In [1]: import numpy as np

In [2]: np.set_printoptions(precision=3, suppress=True, linewidth=100, floatmode="fixed")

In [3]: rnd = lambda a: np.round(a, 3) + 0

In [4]: mat = np.load("x.npy")

In [5]: print(mat)
[[ 7 -6 -2  8]
 [-6  7 -6 -2]
 [-2 -6  7 -6]
 [ 8 -2 -6  7]]

In [6]: # symmetric

In [7]: B = np.linalg.inv(mat)

In [8]: print((np.abs(B) > 1e-9).astype(int))
[[1 1 1 1]
 [1 1 1 1]
 [1 1 1 1]
 [1 1 1 1]]

In [9]: print(rnd(mat @ B))
[[1.000 0.000 0.000 0.000]
 [0.000 1.000 0.000 0.000]
 [0.000 0.000 1.000 0.000]
 [0.000 0.000 0.000 1.000]]

In [10]: w, vecs = np.linalg.eig(mat)

In [11]: print(rnd(np.prod(w)))
1421.0

In [12]: print(rnd(mat @ vecs[:, 0] - w[0] * vecs[:, 0]))
[0.000 0.000 0.000 0.000]

In [13]: print(rnd(w))
[18.630 14.062 -2.062 -2.630]

In [14]: vec = np.array([-2, -2, 3, 0])

In [15]: target = mat @ vec

In [16]: b, lr = np.zeros(4), 1 / np.linalg.norm(mat, 2) ** 2

In [17]: for i in range(60):
    ...:     b -= lr * mat.T @ (mat @ b - target)
    ...:     if i % 10 == 0: print(i, round(np.linalg.norm(mat @ b - target), 3))
    ...: 
0 19.051
10 4.097
20 3.622
30 3.201
40 2.83
50 2.502

In [18]: print(rnd(b))
[-1.263 -1.814  2.792 -0.747]

In [19]: print(rnd(np.linalg.cond(mat)))
9.034

In [20]: F = np.load("a.npy")

In [21]: print(F)
[[5.000 1.000 0.000 0.000]
 [0.000 5.000 1.000 0.000]
 [0.000 0.000 5.000 1.000]
 [0.000 0.000 0.000 5.000]]

In [22]: print(np.kron(np.eye(2, dtype=int), F))
[[5.000 1.000 0.000 0.000 0.000 0.000 0.000 0.000]
 [0.000 5.000 1.000 0.000 0.000 0.000 0.000 0.000]
 [0.000 0.000 5.000 1.000 0.000 0.000 0.000 0.000]
 [0.000 0.000 0.000 5.000 0.000 0.000 0.000 0.000]
 [0.000 0.000 0.000 0.000 5.000 1.000 0.000 0.000]
 [0.000 0.000 0.000 0.000 0.000 5.000 1.000 0.000]
 [0.000 0.000 0.000 0.000 0.000 0.000 5.000 1.000]
 [0.000 0.000 0.000 0.000 0.000 0.000 0.000 5.000]]

In [23]: print(rnd(np.linalg.det(F.T)))
625.0

In [24]: print(np.einsum("ii->", F))
20.0

In [25]: print(rnd(np.linalg.det(2 * F)), rnd(np.linalg.det(F)))
10000.0 625.0

In [26]: print(np.einsum("ij,ji->", F, F))
100.0

In [27]: print(rnd(np.linalg.eigvals(F)))
[5.000 5.000 5.000 5.000]

In [28]: E = np.load("layer17.npy")

In [29]: print(E)
[[ 0  0  0]
 [ 6  2 -4]
 [ 6  2 -4]]

In [30]: # rows 1 and 2 are equal

In [31]: print(rnd(np.linalg.norm(E, 2) / np.linalg.norm(E)))
1.0

In [32]: print([round(float(x), 3) for x in np.linalg.svd(E, compute_uv=False)[:3]])
[10.583, 0.0, 0.0]

In [33]: print(np.linalg.matrix_rank(E, rtol=0.1))
1

In [34]: print(np.linalg.cond(E) > 100)
True

In [35]: M = np.load("arr.npy")

In [36]: print(M)
[[3 0 0]
 [0 3 0]
 [2 1 1]]

In [37]: print(rnd(np.abs(np.linalg.eigvals(M)).max()))
3.0

In [38]: print(np.linalg.matrix_power(M, 3))
[[27  0  0]
 [ 0 27  0]
 [26 13  1]]

In [39]: print(rnd(np.sort(np.abs(np.linalg.eigvals(M)))))
[1.000 3.000 3.000]

In [40]: B = M[0, 0] * M[1:] - np.outer(M[1:, 0], M[0])

In [41]: print(B)
[[0 9 0]
 [0 3 3]]

In [42]: print(np.flatnonzero(~B.round(6).any(axis=1)))
[]

In [43]: print(np.linalg.matrix_rank(B), np.linalg.matrix_rank(M))
2 3

In [44]: print(rnd(M[:, 0] / M[0, 0]))
[1.000 0.000 0.667]

In [45]: data = np.load("w.npy")

In [46]: print(data)
[[ 0 -1  2]
 [ 1  0  0]
 [-2  0  0]]

In [47]: # skew, so no eigenvalue has a real part

In [48]: left, sv, Vh = np.linalg.svd(data)

In [49]: vecs = Vh[:(sv > 1e-8).sum()]

In [50]: rng = np.random.default_rng(23)

In [51]: vec = data[1] + 2 * data[0] + rng.integers(2) * np.eye(3)[0]

In [52]: print(vec)
[ 1.000 -2.000  4.000]

In [53]: print(rnd(vecs.T @ vecs))
[[ 1.000  0.000  0.000]
 [ 0.000  0.200 -0.400]
 [ 0.000 -0.400  0.800]]

In [54]: print(np.linalg.matrix_rank(np.vstack([data, vec])))
2

In [55]: print(rnd(np.linalg.norm(vec - vecs.T @ vecs @ vec)))
0.0

In [56]: hat = np.triu(np.array([[3, 3, 1], [1, 2, 0], [0, 3, 1]]), 1) + np.eye(3)

In [57]: B = hat @ data @ np.linalg.inv(hat)

In [58]: print(B)
[[ 1.000 -4.000  1.000]
 [ 1.000 -3.000 -1.000]
 [-2.000  6.000  2.000]]

In [59]: print(np.linalg.matrix_rank(B))
2

In [60]: print(np.trace(B), np.trace(data))
0.0 0

In [61]: print(np.linalg.lstsq(B[:-1].T, B[-1])[2])
2

In [62]: print(np.allclose(B[:-1].T @ np.linalg.lstsq(B[:-1].T, B[-1])[0], B[-1]))
True

In [63]: def softmax(z):
    ...:     e = np.exp(z - z.max(axis=-1, keepdims=True))
    ...:     return e / e.sum(axis=-1, keepdims=True)
    ...: 

In [64]: print(rnd(softmax(data[2] + 5)))
[0.063 0.468 0.468]

In [65]: print(softmax(data).sum(axis=1))
[1.000 1.000 1.000]

In [66]: scores = data @ data.T / np.sqrt(3)

In [67]: print(rnd(softmax(scores)))
[[0.900 0.050 0.050]
 [0.323 0.575 0.102]
 [0.088 0.028 0.884]]

In [68]: print(rnd(softmax(scores + np.triu(np.full(scores.shape, -np.inf), 1))))
[[1.000 0.000 0.000]
 [0.360 0.640 0.000]
 [0.088 0.028 0.884]]

In [69]: print(rnd(softmax(scores)[2] @ data))
[-1.741 -0.088  0.176]

In [70]: print(softmax(scores).round(6).argmax(axis=1))
[0 1 2]
